% python3 -q
>>> import numpy as np
>>> np.set_printoptions(precision=3, suppress=True, linewidth=160, sign=" ")
>>> def rd(a):
...     return np.round(a, 3) + 0
... 
>>> m1 = np.loadtxt("arr.csv", delimiter=",")
>>> print(m1)
[[ 15.849  20.738  31.592]
 [  5.865   5.413  10.766]
 [  4.364   3.452   7.729]
 [ -0.238  -0.917  -0.993]
 [  0.936   0.554   2.038]
 [  2.881   0.148   5.835]
 [  3.124  -0.035   6.28 ]
 [  4.932  -2.467   9.378]
 [  8.001 -13.443  13.364]
 [  8.472 -16.657  13.698]
 [  9.809 -34.321  13.128]]
>>> x0 = np.array([1, 1, -2])
>>> target = m1 @ x0
>>> print(rd(np.linalg.pinv(m1) @ m1))
[[ 1.  0.  0.]
 [ 0.  1.  0.]
 [ 0.  0.  1.]]
>>> print(rd(target))
[-26.597 -10.254  -7.642   0.831  -2.586  -8.641  -9.471 -16.291 -32.17  -35.581 -50.768]
>>> print(rd(np.linalg.solve(m1.T @ m1, m1.T @ target)))
[ 1.  1. -2.]
>>> rng = np.random.default_rng(80)
>>> target = target + 0.1 * rng.normal(size=11)
>>> print(rd(target))
[-26.501 -10.295  -7.7     0.711  -2.704  -8.386  -9.458 -16.28  -32.083 -35.552 -50.861]
>>> c, *_ = np.linalg.lstsq(m1, target)
>>> print(rd(np.linalg.norm(target - m1 @ c)))
0.268
>>> print([round(float(np.linalg.norm(np.linalg.solve(m1.T @ m1 + lam * np.eye(3), m1.T @ target))), 2) for lam in (0, 1, 10, 100)])
[2.26, 1.68, 1.55, 1.5]
>>> print(c.round())
[ 1.  1. -2.]
>>> print(rd(np.abs(np.linalg.svd(m1)[2][-1])))
[ 0.876  0.06   0.478]
>>> print(rd(np.linalg.norm(m1, 2) / np.linalg.norm(m1)))
0.749
>>> J = np.load("out1.npy")
>>> print(J)
[[-3.  0.  0.]
 [ 0.  6. 18.]
 [ 0. 18. 33.]]
>>> x0 = np.array([2, 0, -2])
>>> target = J @ x0
>>> c, lr = np.zeros(3), 1 / np.linalg.norm(J, 2) ** 2
>>> for i in range(12):
...     c -= lr * J.T @ (J @ c - target)
...     if i % 2 == 0: print(i, round(np.linalg.norm(J @ c - target), 3))
... 
0 6.539
2 6.473
4 6.407
6 6.341
8 6.277
10 6.213
>>> print(rd(np.linalg.cond(J)))
14.0
>>> print(rd(c))
[ 0.119 -0.752 -1.624]
>>> print(rd(np.linalg.det(J)))
378.0
>>> print((np.linalg.matrix_power((J != 0) + (J.T != 0) + np.eye(3), 3) > 0).astype(int))
[[ 1  0  0]
 [ 0  1  1]
 [ 0  1  1]]
>>> print(J @ J)
[[    9.     0.     0.]
 [    0.   360.   702.]
 [    0.   702.  1413.]]
>>> print((J != 0).astype(int))
[[ 1  0  0]
 [ 0  1  1]
 [ 0  1  1]]
>>> print(rd(np.sort(np.linalg.eigvals(J).real)))
[-3. -3. 42.]
>>> print(rd(np.abs(np.linalg.svd(J)[2][-1])))
[ 0.     0.894  0.447]
>>> print(rd(np.linalg.norm(J, 2) / np.linalg.norm(J)))
0.995
>>> q, r_ = np.linalg.qr(J)
>>> print(rd(q.T @ q))
[[ 1.  0.  0.]
 [ 0.  1.  0.]
 [ 0.  0.  1.]]
>>> print(np.allclose(r_.T @ r_, J.T @ J))
True
>>> print(rd(np.abs(np.diag(r_))))
[  3.     18.974   6.641]
>>> print(q.shape, r_.shape)
(3, 3) (3, 3)
>>> print(abs(r_[0, 0]), rd(np.linalg.norm(J[:, 0])))
3.0 3.0
>>> print(rd(q @ r_))
[[-3.  0.  0.]
 [ 0.  6. 18.]
 [ 0. 18. 33.]]
>>> M = np.load("x.npy")
>>> print(M)
[[  3.051   0.044   0.536]
 [ -6.307   0.016  -0.904]
 [-13.55  -11.017  -5.182]
 [ -0.465   8.032   4.565]
 [  0.751  -3.453   0.454]
 [ -3.08   -4.073  -0.063]
 [ -8.073  -1.277  -0.776]
 [ -5.312   2.121   1.917]
 [ -4.384   1.973  -4.512]
 [  0.858   1.323  -4.425]
 [  1.11   -6.376  -2.488]
 [ -3.438  -6.499  -0.704]
 [ -4.86    1.131  10.288]
 [  2.28    3.638  -1.695]
 [ -1.993   0.765   2.185]
 [  1.104   0.35   -1.336]]
>>> lab = M[:, 0] > np.median(M[:, 0])
>>> u = M[lab].mean(axis=0) - M[~lab].mean(axis=0)
>>> print(((M - M.mean(axis=0)) @ u > 0).astype(int))
[ 1  0  0  1  1  0  0  0  0  1  1  0  0  1  1  1]
>>> print(np.argsort(-np.abs(u).round(6), kind="stable"))
[ 0  1  2]
>>> print(rd(u))
[ 6.962  2.743 -0.283]
>>> print(lab.astype(int))
[ 1  0  0  1  1  0  0  0  0  1  1  0  0  1  1  1]
>>> C2 = np.cov(M, rowvar=False)
>>> print(np.argsort(-M.std(axis=0).round(6), kind="stable"))
[ 1  0  2]
>>> print(rd(np.polyfit(M[:, 2], M[:, 1], 1)))
[ 0.503 -0.764]
>>> W2 = M[[13, 3]].astype(float)
>>> for _ in range(4):
...     lab = np.linalg.norm(M[:, None] - W2, axis=-1).argmin(axis=1)
...     W2 = np.array([M[lab == j].mean(axis=0) for j in range(2)])
... 
>>> print(lab)
[ 0  0  0  1  0  0  0  1  0  0  0  0  1  0  0  0]
>>> print(rd(W2[1] - W2[0]))
[-1.109  5.653  7.045]
>>> x0 = np.array([3, 0, 5])
>>> target = M @ x0
>>> print(rd(np.linalg.solve(M.T @ M, M.T @ target)))
[ 3.  0.  5.]
>>> target = target + 0.3 * rng.normal(size=16)
>>> print(rd(target))
[ 11.537 -23.314 -66.762  21.709   4.37   -9.83  -28.176  -6.599 -35.728 -20.176  -9.264 -13.432  36.731  -1.122   5.56   -3.505]
>>> c, *_ = np.linalg.lstsq(M, target)
>>> print(rd(np.linalg.norm(target - M @ c)))
1.236
>>> print(c.round())
[ 3.  0.  5.]
>>> other = np.c_[M[:, :1] @ np.array([[2]]), np.array([3, 0, 1, 2, 0, 3, 3, 1, 1, 2, 0, 2, 0, 3, 2, 2])]
>>> print(other)
[[  6.102   3.   ]
 [-12.614   0.   ]
 [-27.1     1.   ]
 [ -0.93    2.   ]
 [  1.502   0.   ]
 [ -6.16    3.   ]
 [-16.146   3.   ]
 [-10.624   1.   ]
 [ -8.768   1.   ]
 [  1.716   2.   ]
 [  2.22    0.   ]
 [ -6.876   2.   ]
 [ -9.72    0.   ]
 [  4.56    3.   ]
 [ -3.986   2.   ]
 [  2.208   2.   ]]
>>> print(rd(np.linalg.norm(np.linalg.qr(M)[0].T @ other, axis=0) ** 2 / ((other ** 2).sum(axis=0) + 1e-12)))
[ 1.    0.14]
>>> print(rd(np.linalg.lstsq(M, other[:, 0])[0]))
[ 2.  0.  0.]
>>> print(rd(np.linalg.norm(other - M @ np.linalg.lstsq(M, other)[0], axis=0)))
[ 0.     7.124]
>>> print(np.linalg.matrix_rank(np.c_[M, other]))
4
>>> W2 = np.array([[0, 0, -2], [-2, -1, 2], [-2, 0, 0]])
>>> mat = np.repeat(W2, 13 // 3, axis=0)
>>> mat = mat + 0.02 * rng.normal(size=mat.shape)
>>> print(rd(mat))
[[ 0.018 -0.009 -2.003]
 [-0.017  0.007 -1.983]
 [ 0.012  0.006 -2.016]
 [-0.005  0.006 -1.995]
 [-2.017 -0.985  2.028]
 [-2.    -0.98   2.002]
 [-2.024 -1.004  2.029]
 [-2.004 -1.005  1.984]
 [-2.019  0.06   0.019]
 [-1.999  0.03  -0.012]
 [-2.004  0.008 -0.024]
 [-1.965  0.032  0.012]]
>>> lab = rng.permutation(3)
>>> other = mat[:, lab] * rng.choice([-1, 1], 3)
>>> print(rd(other))
[[-0.018 -2.003  0.009]
 [ 0.017 -1.983 -0.007]
 [-0.012 -2.016 -0.006]
 [ 0.005 -1.995 -0.006]
 [ 2.017  2.028  0.985]
 [ 2.     2.002  0.98 ]
 [ 2.024  2.029  1.004]
 [ 2.004  1.984  1.005]
 [ 2.019  0.019 -0.06 ]
 [ 1.999 -0.012 -0.03 ]
 [ 2.004 -0.024 -0.008]
 [ 1.965  0.012 -0.032]]
>>> U, _, Vh = np.linalg.svd(mat.T @ other)
>>> print(rd(U @ Vh))
[[-1.  0.  0.]
 [ 0.  0. -1.]
 [ 0.  1.  0.]]
